% python3 -q
>>> import numpy as np
>>> from numpy import linalg as LA
>>> np.set_printoptions(suppress=True, linewidth=140)
>>> tidy = lambda a: np.round(a, 3) + 0
>>> arr = np.loadtxt("sample12.csv", delimiter=",")
>>> arr
array([[  0.,  13.,   0.,  63.,   0.,   0.,   0.,  71.],
       [ 19.,  67.,   0.,  30.,  14.,   0.,   0.,  71.],
       [  0.,  54.,   0.,   0.,   0.,  75.,   0.,  96.],
       [  0.,  63.,   0.,  57.,   0.,   0.,   0., 105.],
       [  0.,  28.,  31.,  66.,  23.,   0.,   0.,  44.],
       [  3.,  65.,   0.,  48.,   8.,   0.,   0.,  85.],
       [ 29.,  37.,  33.,  45.,  39.,   0.,   0.,  26.],
       [  0.,  53.,   0.,  87.,   0.,   0.,   0., 130.],
       [  9.,  49.,   0.,  21.,   5.,   2.,   0.,  56.],
       [  0.,  66.,   0.,  63.,   0.,  27.,   0., 147.],
       [ 39.,  80.,   7.,  33.,  31.,   0.,   0.,  70.],
       [  0.,  27.,   0.,  48.,   0.,   0.,   0.,  69.],
       [  0.,  31.,   0.,  54.,   0.,  11.,   0.,  98.],
       [ 23.,  80.,   0.,  15.,   7.,  17.,   0.,  82.],
       [  0.,  28.,  31.,  66.,  23.,   0.,   0.,  44.],
       [  0., 105.,   0.,  72.,   3.,   0.,   0., 144.],
       [  0.,  61.,   0.,   6.,   0.,  37.,   0.,  80.],
       [  0.,  45.,  11.,  66.,   5.,   0.,   0.,  78.],
       [  0.,  45.,  23.,  75.,  17.,   0.,   0.,  72.],
       [  0.,  71.,   0.,  78.,   0.,  15.,   0., 157.],
       [  0.,  51.,   0.,  27.,   0.,  46.,   0., 111.],
       [  0.,  21.,   3.,  51.,   0.,   0.,   0.,  60.]])
>>> # row 14 repeats row 4
>>> U, sigma, Vt = LA.svd(arr)
>>> vecs = Vt[:(sigma > 1e-8).sum()]
>>> rng = np.random.default_rng(169)
>>> vec = arr[14] + -2 * arr[8] + rng.integers(2) * np.eye(8)[1]
>>> vec
array([-18., -69.,  31.,  24.,  13.,  -4.,   0., -68.])
>>> tidy(np.diag(vecs.T @ vecs))
array([1., 1., 1., 1., 1., 1., 0., 1.])
>>> tidy(LA.norm(vec - vecs.T @ vecs @ vec))
np.float64(0.0)
>>> np.allclose(vecs.T @ vecs @ vec, vec)
True
>>> LA.matrix_rank(np.vstack([arr, vec]))
np.int64(7)
>>> rank = LA.matrix_rank(arr)
>>> rank
np.int64(7)
>>> null = LA.svd(arr)[2][rank:].T
>>> LA.matrix_rank(arr.T @ arr), LA.matrix_rank(arr @ arr.T)
(np.int64(7), np.int64(7))
>>> [int(LA.matrix_rank(np.delete(arr, i, axis=0))) for i in range(22)]
[7, 7, 7, 7, 7, 7, 7, 7, 7, 7, 7, 7, 7, 7, 7, 7, 7, 7, 7, 7, 7, 7]
>>> tidy(null[:, 0] / null[np.abs(null[:, 0]).round(6).argmax(), 0])
array([0., 0., 0., 0., 0., 0., 1., 0.])
>>> [int(LA.matrix_rank(arr[:i])) for i in range(1, len(arr) + 1)]
[1, 2, 3, 4, 5, 6, 7, 7, 7, 7, 7, 7, 7, 7, 7, 7, 7, 7, 7, 7, 7, 7]
>>> tidy(arr @ null)
array([[0.],
       [0.],
       [0.],
       [0.],
       [0.],
       [0.],
       [0.],
       [0.],
       [0.],
       [0.],
       [0.],
       [0.],
       [0.],
       [0.],
       [0.],
       [0.],
       [0.],
       [0.],
       [0.],
       [0.],
       [0.],
       [0.]])
>>> feats = np.load("mat.npy")
>>> feats
array([[ 0.102,  1.277,  0.134,  2.735,  1.363,  0.19 , -0.117,  4.023,  4.232,  2.696],
       [-0.051, -0.556,  0.018, -0.912, -0.467,  0.037,  0.156, -1.474, -1.771, -1.184],
       [ 0.111, -1.99 , -0.057, -4.096, -2.064,  0.046, -0.158, -5.914, -5.866, -3.937],
       [-0.077,  0.161, -0.011,  0.26 ,  0.209,  0.014,  0.058,  0.535,  0.5  ,  0.383],
       [ 0.105, -2.63 ,  0.108, -5.297, -2.885,  0.042,  0.094, -7.875, -7.918, -5.423],
       [ 0.114,  0.291, -0.108,  0.437, -0.032,  0.043, -0.027,  0.414,  0.393,  0.337],
       [ 0.026,  2.92 ,  0.106,  5.309,  2.61 , -0.015, -0.024,  8.266,  8.162,  5.2  ],
       [ 0.095, -1.935,  0.1  , -3.888, -1.913, -0.07 ,  0.026, -5.643, -5.745, -3.563],
       [ 0.034, -0.64 , -0.025, -1.183, -0.627,  0.257, -0.088, -1.806, -2.051, -1.186],
       [ 0.023, -0.212, -0.107, -0.417, -0.08 , -0.009,  0.123, -0.541, -0.503, -0.317],
       [ 0.096, -0.461, -0.02 , -0.498, -0.381, -0.095, -0.071, -0.954, -1.049, -0.551],
       [ 0.209,  1.49 , -0.055,  3.213,  1.509,  0.103,  0.144,  4.755,  4.849,  3.329],
       [ 0.085, -1.529,  0.137, -2.819, -1.376,  0.012,  0.004, -4.217, -4.465, -2.857],
       [-0.126,  2.091,  0.092,  4.165,  2.038, -0.106,  0.069,  6.392,  6.574,  4.149],
       [-0.06 ,  0.17 , -0.088,  0.544,  0.079, -0.001, -0.005,  0.682,  0.843,  0.54 ],
       [-0.021,  0.809,  0.044,  1.496,  0.767, -0.115,  0.032,  2.104,  2.029,  1.436],
       [ 0.068, -0.864,  0.109, -1.68 , -0.773, -0.116, -0.309, -2.605, -2.67 , -1.825],
       [-0.176,  1.105,  0.155,  1.981,  1.102, -0.233, -0.171,  3.041,  3.225,  1.904]])
>>> q, R = LA.qr(feats)
>>> np.allclose(R.T @ R, feats.T @ feats)
True
>>> q.shape, R.shape
((18, 10), (10, 10))
>>> tidy(abs(R[0, 0])), tidy(LA.norm(feats[:, 0]))
(np.float64(0.427), np.float64(0.427))
>>> tidy(LA.norm(feats, 2) / LA.norm(feats))
np.float64(0.999)
>>> LA.matrix_rank(feats, rtol=0.1)
np.int64(1)
>>> round(np.log10(LA.cond(feats)))
2
>>> np.argsort(-LA.norm(feats, axis=0).round(6), kind="stable")[:3]
array([8, 7, 3])
>>> vec = np.array([-3, 0, 1, 1, 1, -3, -2, -1, -2, 2])
>>> rhs = feats @ vec
>>> tidy(LA.pinv(feats) @ feats)
array([[1., 0., 0., 0., 0., 0., 0., 0., 0., 0.],
       [0., 1., 0., 0., 0., 0., 0., 0., 0., 0.],
       [0., 0., 1., 0., 0., 0., 0., 0., 0., 0.],
       [0., 0., 0., 1., 0., 0., 0., 0., 0., 0.],
       [0., 0., 0., 0., 1., 0., 0., 0., 0., 0.],
       [0., 0., 0., 0., 0., 1., 0., 0., 0., 0.],
       [0., 0., 0., 0., 0., 0., 1., 0., 0., 0.],
       [0., 0., 0., 0., 0., 0., 0., 1., 0., 0.],
       [0., 0., 0., 0., 0., 0., 0., 0., 1., 0.],
       [0., 0., 0., 0., 0., 0., 0., 0., 0., 1.]])
>>> tidy(LA.lstsq(feats, rhs)[0])
array([-3.,  0.,  1.,  1.,  1., -3., -2., -1., -2.,  2.])
>>> rhs = rhs + 0.3 * rng.normal(size=18)
>>> tidy(rhs)
array([-3.555,  1.493,  3.716, -0.159,  4.324, -0.76 , -6.569,  4.382,  0.783, -0.096,  1.045, -4.406,  3.015, -4.308, -0.504, -0.786,
        2.128, -0.589])
>>> beta, *_ = LA.lstsq(feats, rhs)
>>> beta.round()
array([-4., -0.,  1.,  1.,  1., -3., -1., -1., -1.,  2.])
>>> tidy(LA.norm(rhs - feats @ beta))
np.float64(0.728)
>>> tidy(LA.norm(feats, axis=0))
array([ 0.427,  6.119,  0.393, 11.976,  6.037,  0.476,  0.506, 17.962, 18.242, 11.881])
>>> tidy(feats[2] @ feats[8])
np.float64(34.825)
>>> q, _ = LA.qr(np.array([[-0.1],
...     [-0.4],
...     [0.2],
...     [0.7],
...     [-1.2],
...     [-0.1],
...     [-0.1],
...     [-0.2],
...     [2.3],
...     [0.3]]))
>>> data = q @ q.T
>>> tidy(data)
array([[ 0.001,  0.005, -0.003, -0.009,  0.016,  0.001,  0.001,  0.003, -0.03 , -0.004],
       [ 0.005,  0.021, -0.011, -0.037,  0.063,  0.005,  0.005,  0.011, -0.121, -0.016],
       [-0.003, -0.011,  0.005,  0.018, -0.032, -0.003, -0.003, -0.005,  0.061,  0.008],
       [-0.009, -0.037,  0.018,  0.065, -0.111, -0.009, -0.009, -0.018,  0.212,  0.028],
       [ 0.016,  0.063, -0.032, -0.111,  0.19 ,  0.016,  0.016,  0.032, -0.364, -0.047],
       [ 0.001,  0.005, -0.003, -0.009,  0.016,  0.001,  0.001,  0.003, -0.03 , -0.004],
       [ 0.001,  0.005, -0.003, -0.009,  0.016,  0.001,  0.001,  0.003, -0.03 , -0.004],
       [ 0.003,  0.011, -0.005, -0.018,  0.032,  0.003,  0.003,  0.005, -0.061, -0.008],
       [-0.03 , -0.121,  0.061,  0.212, -0.364, -0.03 , -0.03 , -0.061,  0.698,  0.091],
       [-0.004, -0.016,  0.008,  0.028, -0.047, -0.004, -0.004, -0.008,  0.091,  0.012]])
>>> U, sigma, Vt = LA.svd(data)
>>> vecs = Vt[:(sigma > 1e-8).sum()]
>>> vec = data[7] + 5 * data[1] + rng.integers(2) * np.eye(10)[0]
>>> tidy(vec)
array([ 0.029,  0.116, -0.058, -0.203,  0.348,  0.029,  0.029,  0.058, -0.668, -0.087])
>>> tidy(vecs.T @ vecs)
array([[ 0.001,  0.005, -0.003, -0.009,  0.016,  0.001,  0.001,  0.003, -0.03 , -0.004],
       [ 0.005,  0.021, -0.011, -0.037,  0.063,  0.005,  0.005,  0.011, -0.121, -0.016],
       [-0.003, -0.011,  0.005,  0.018, -0.032, -0.003, -0.003, -0.005,  0.061,  0.008],
       [-0.009, -0.037,  0.018,  0.065, -0.111, -0.009, -0.009, -0.018,  0.212,  0.028],
       [ 0.016,  0.063, -0.032, -0.111,  0.19 ,  0.016,  0.016,  0.032, -0.364, -0.047],
       [ 0.001,  0.005, -0.003, -0.009,  0.016,  0.001,  0.001,  0.003, -0.03 , -0.004],
       [ 0.001,  0.005, -0.003, -0.009,  0.016,  0.001,  0.001,  0.003, -0.03 , -0.004],
       [ 0.003,  0.011, -0.005, -0.018,  0.032,  0.003,  0.003,  0.005, -0.061, -0.008],
       [-0.03 , -0.121,  0.061,  0.212, -0.364, -0.03 , -0.03 , -0.061,  0.698,  0.091],
       [-0.004, -0.016,  0.008,  0.028, -0.047, -0.004, -0.004, -0.008,  0.091,  0.012]])
>>> np.allclose(vecs.T @ vecs @ vec, vec)
True
